$ ipython --no-banner

In [1]: import numpy as np

In [2]: np.set_printoptions(precision=2, suppress=True, linewidth=140)

In [3]: W0 = np.load("x.npy")

In [4]: W0
Out[4]: 
array([[ 6, -6],
       [-4, -3]])

In [5]: np.einsum("ij,ji->", W0, W0)
Out[5]: np.int64(93)

In [6]: arr = np.load("data.npy")

In [7]: print(arr)
[[0.2  0.4  0.   0.4 ]
 [0.   0.6  0.2  0.2 ]
 [0.33 0.   0.44 0.22]
 [0.17 0.17 0.33 0.33]]

In [8]: np.round(np.linalg.det(2 * arr), 2), np.round(np.linalg.det(arr), 2)
Out[8]: (np.float64(0.24), np.float64(0.01))

In [9]: np.kron(np.eye(2, dtype=int), arr)
Out[9]: 
array([[0.2 , 0.4 , 0.  , 0.4 , 0.  , 0.  , 0.  , 0.  ],
       [0.  , 0.6 , 0.2 , 0.2 , 0.  , 0.  , 0.  , 0.  ],
       [0.33, 0.  , 0.44, 0.22, 0.  , 0.  , 0.  , 0.  ],
       [0.17, 0.17, 0.33, 0.33, 0.  , 0.  , 0.  , 0.  ],
       [0.  , 0.  , 0.  , 0.  , 0.2 , 0.4 , 0.  , 0.4 ],
       [0.  , 0.  , 0.  , 0.  , 0.  , 0.6 , 0.2 , 0.2 ],
       [0.  , 0.  , 0.  , 0.  , 0.33, 0.  , 0.44, 0.22],
       [0.  , 0.  , 0.  , 0.  , 0.17, 0.17, 0.33, 0.33]])

In [10]: np.poly(arr)
Out[10]: array([ 1.  , -1.58,  0.72, -0.15,  0.01])

In [11]: np.round(np.einsum("ij,ji->", arr, arr), 2)
Out[11]: np.float64(1.06)

In [12]: round(np.linalg.eigvals(arr).sum().real, 2)
Out[12]: np.float64(1.58)

In [13]: m1 = np.load("layer16.npy")

In [14]: m1
Out[14]: 
array([[ 2, -3, -1],
       [-3,  2, -3],
       [-1, -3,  2]])

In [15]: # symmetric, so the eigenvalues are real

In [16]: w, evecs = np.linalg.eigh(m1)

In [17]: vec = np.array([0, 3, 0])

In [18]: vec @ m1 @ vec
Out[18]: np.int64(18)

In [19]: print(evecs * np.maximum(w, 0) @ evecs.T)
[[ 2.77 -2.03 -0.23]
 [-2.03  3.22 -2.03]
 [-0.23 -2.03  2.77]]

In [20]: proj = np.triu(np.array([[2, 3, 3], [3, 3, 1], [0, 2, 1]]), 1) + np.eye(3)

In [21]: A2 = proj @ m1 @ np.linalg.inv(proj)

In [22]: round(float(np.linalg.det(A2)), 2)
Out[22]: -48.0

In [23]: proj @ m1 - m1 @ proj
Out[23]: 
array([[-12.,  -9.,  -6.],
       [ -1.,   6.,   9.],
       [  0.,   3.,   6.]])

In [24]: vec = np.array([-9, 2, -4])

In [25]: y = m1 @ vec

In [26]: y
Out[26]: array([-20,  43,  -5])

In [27]: np.round(np.linalg.solve(m1.T, m1[1]), 2) + 0
Out[27]: array([0., 1., 0.])

In [28]: np.linalg.solve(m1, m1[:, 2])
Out[28]: array([-0., -0.,  1.])

In [29]: np.linalg.solve(m1, y)
Out[29]: array([-9.,  2., -4.])

In [30]: w, evecs = np.linalg.eig(m1)

In [31]: np.round(m1 @ evecs[:, 0] - w[0] * evecs[:, 0], 2) + 0
Out[31]: array([0., 0., 0.])

In [32]: w
Out[32]: array([-2.77,  3.  ,  5.77])

In [33]: np.sort(np.linalg.eigvals(m1 @ m1))
Out[33]: array([ 7.68,  9.  , 33.32])

In [34]: np.round(np.prod(w), 2)
Out[34]: np.float64(-48.0)
